$ ipython --no-banner

In [1]: import numpy as np

In [2]: np.set_printoptions(precision=3, suppress=True, linewidth=140)

In [3]: W0 = np.vander(np.arange(2) - 1, 2, increasing=True)

In [4]: print(W0)
[[ 1 -1]
 [ 1  0]]

In [5]: x = np.array([3, 1])

In [6]: rhs = W0 @ x

In [7]: coef, lr = np.zeros(2), 1 / np.linalg.norm(W0, 2) ** 2

In [8]: for i in range(60):
   ...:     coef -= lr * W0.T @ (W0 @ coef - rhs)
   ...:     if i % 10 == 0: print(i, round(np.linalg.norm(W0 @ coef - rhs), 3))
   ...: 
0 1.282
10 0.265
20 0.055
30 0.011
40 0.002
50 0.0

In [9]: print(round(np.linalg.cond(W0), 3))
2.618

In [10]: out = W0[0, 0] * W0[1:] - np.outer(W0[1:, 0], W0[0])

In [11]: print(out)
[[0 1]]

In [12]: print(np.linalg.matrix_rank(out), np.linalg.matrix_rank(W0))
1 2

In [13]: print(np.flatnonzero(~out.round(6).any(axis=1)))
[]

In [14]: arr = np.loadtxt("test16.csv", delimiter=",")

In [15]: print(arr)
[[-1. -2.  0.  0.  0.]
 [-2. -1.  0.  0.  0.]
 [ 0.  0. -1.  0.  0.]
 [ 0.  0.  0. -1. -2.]
 [ 0.  0.  0. -2. -1.]]

In [16]: # 3 groups of indices that never mix

In [17]: print((arr != 0).astype(int))
[[1 1 0 0 0]
 [1 1 0 0 0]
 [0 0 1 0 0]
 [0 0 0 1 1]
 [0 0 0 1 1]]

In [18]: print(np.flatnonzero(np.linalg.matrix_power((arr != 0) + (arr.T != 0) + np.eye(5), 5)[4]))
[3 4]

In [19]: print(arr @ arr)
[[5. 4. 0. 0. 0.]
 [4. 5. 0. 0. 0.]
 [0. 0. 1. 0. 0.]
 [0. 0. 0. 5. 4.]
 [0. 0. 0. 4. 5.]]

In [20]: print(round(np.linalg.det(2 * arr), 3), round(np.linalg.det(arr), 3))
-288.0 -9.0

In [21]: U, sig, vt = np.linalg.svd(arr, full_matrices=False)

In [22]: print(sig)
[3. 3. 1. 1. 1.]

In [23]: print(U.shape, sig.shape, vt.shape)
(5, 5) (5,) (5, 5)

In [24]: print(np.round(np.sqrt((sig ** 2).sum()), 3), round(np.linalg.norm(arr), 3))
4.583 4.583

In [25]: print((sig > 1e-8).sum())
5

In [26]: print(np.round(U.T @ arr @ vt.T, 3) + 0)
[[3. 0. 0. 0. 0.]
 [0. 3. 0. 0. 0.]
 [0. 0. 1. 0. 0.]
 [0. 0. 0. 1. 0.]
 [0. 0. 0. 0. 1.]]

In [27]: print(sig / sig[0])
[1.    1.    0.333 0.333 0.333]

In [28]: print(np.allclose(U * sig @ vt, arr))
True

In [29]: x = np.array([1, -1, 2, -1, -1])

In [30]: h1 = np.maximum(arr @ x, 0)

In [31]: print(np.tanh(arr @ x))
[ 0.762 -0.762 -0.964  0.995  0.995]

In [32]: print(arr * (h1 > 1e-9)[:, None])
[[-1. -2.  0.  0.  0.]
 [-0. -0.  0.  0.  0.]
 [ 0.  0. -0.  0.  0.]
 [ 0.  0.  0. -1. -2.]
 [ 0.  0.  0. -2. -1.]]

In [33]: print(np.maximum(arr @ (3 * x), 0))
[3. 0. 0. 9. 9.]

In [34]: print(np.maximum(arr @ x, 0) - np.maximum(-arr @ x, 0))
[ 1. -1. -2.  3.  3.]

In [35]: A = np.load("m.npy")

In [36]: print(A)
[[-2  0  0]
 [ 0  0  0]
 [ 0  0 -1]]

In [37]: # rows and columns are dependent

In [38]: U, sig, vt = np.linalg.svd(A)

In [39]: evecs = vt[:(sig > 1e-8).sum()]

In [40]: rng = np.random.default_rng(37459)

In [41]: x = A[2] + 3 * A[1] + rng.integers(2) * np.eye(3)[1]

In [42]: print(x)
[ 0.  1. -1.]

In [43]: print(np.diag(evecs.T @ evecs))
[1. 0. 1.]
